% python3 -q
>>> import numpy as np
>>> np.set_printoptions(precision=2, suppress=True, linewidth=160, sign=" ")
>>> mat = np.loadtxt("sample9.csv", delimiter=",")
>>> mat
array([[ 2.  ,  1.1 ,  1.7 , -0.9 ,  4.35],
       [ 1.  ,  1.7 , -0.7 ,  0.5 ,  6.85],
       [ 0.8 , -0.5 ,  0.3 , -0.3 , -2.03],
       [-0.4 , -0.8 , -0.7 , -0.6 , -3.26],
       [-0.9 ,  0.4 , -0.3 , -1.  ,  1.62],
       [-0.2 ,  1.9 ,  0.8 ,  0.5 ,  7.54],
       [-1.1 ,  0.2 , -0.8 , -0.8 ,  0.92],
       [ 0.2 ,  1.3 ,  1.4 , -2.2 ,  5.12],
       [-0.3 ,  0.7 , -0.1 ,  0.6 ,  2.78],
       [-3.  , -0.3 , -0.6 ,  0.5 , -1.24],
       [-0.1 ,  1.2 , -0.6 ,  0.1 ,  4.73],
       [ 0.3 ,  0.9 ,  0.  , -1.2 ,  3.57],
       [ 0.  , -1.4 ,  0.  ,  2.5 , -5.59],
       [-0.3 ,  0.4 , -0.3 ,  0.7 ,  1.56],
       [-1.  ,  1.  ,  0.3 , -1.6 ,  4.02],
       [-1.  ,  0.  , -1.2 , -1.7 ,  0.04],
       [-1.5 ,  1.4 ,  1.6 , -2.2 ,  5.52],
       [ 1.  ,  0.1 ,  1.3 , -0.8 ,  0.4 ]])
>>> w1 = np.array([[-2, 0, 1, 1, -2],
...     [-2, -3, 2, 1, 1],
...     [1, 1, 2, -2, -1],
...     [-2, -1, -2, 1, 0],
...     [-2, -2, 3, -2, -2]])
>>> coef = np.array([3, 4, 0, -1, -3])
>>> hid = np.maximum(mat @ w1 + coef, 0)
>>> (hid > 0).astype(int)
array([[ 0,  0,  1,  0,  0],
       [ 0,  0,  1,  0,  0],
       [ 1,  1,  0,  1,  0],
       [ 1,  1,  0,  1,  1],
       [ 1,  1,  1,  0,  0],
       [ 0,  0,  1,  0,  0],
       [ 1,  1,  1,  0,  0],
       [ 0,  0,  1,  0,  0],
       [ 0,  0,  1,  0,  0],
       [ 1,  1,  0,  0,  1],
       [ 0,  0,  1,  0,  0],
       [ 0,  0,  1,  0,  0],
       [ 1,  1,  0,  1,  1],
       [ 0,  0,  1,  0,  0],
       [ 0,  0,  1,  0,  0],
       [ 1,  1,  1,  0,  1],
       [ 0,  0,  1,  0,  0],
       [ 1,  1,  1,  0,  0]])
>>> (hid > 0).mean(axis=0)
array([ 0.44,  0.44,  0.78,  0.17,  0.22])
>>> Z = np.array([[3, 1, 2], [2, 0, 1], [3, 1, 2], [3, 0, 0], [2, 0, 0]])
>>> w1 @ Z
array([[ -4,  -1,  -2],
       [ -1,   0,  -3],
       [  3,   3,   7],
       [-11,  -4,  -9],
       [-11,   1,   0]])
>>> (hid @ Z).round(6).argmax(axis=1)
array([ 0,  0,  0,  0,  0,  0,  0,  0,  0,  0,  0,  0,  0,  0,  0,  0,  0,  0])
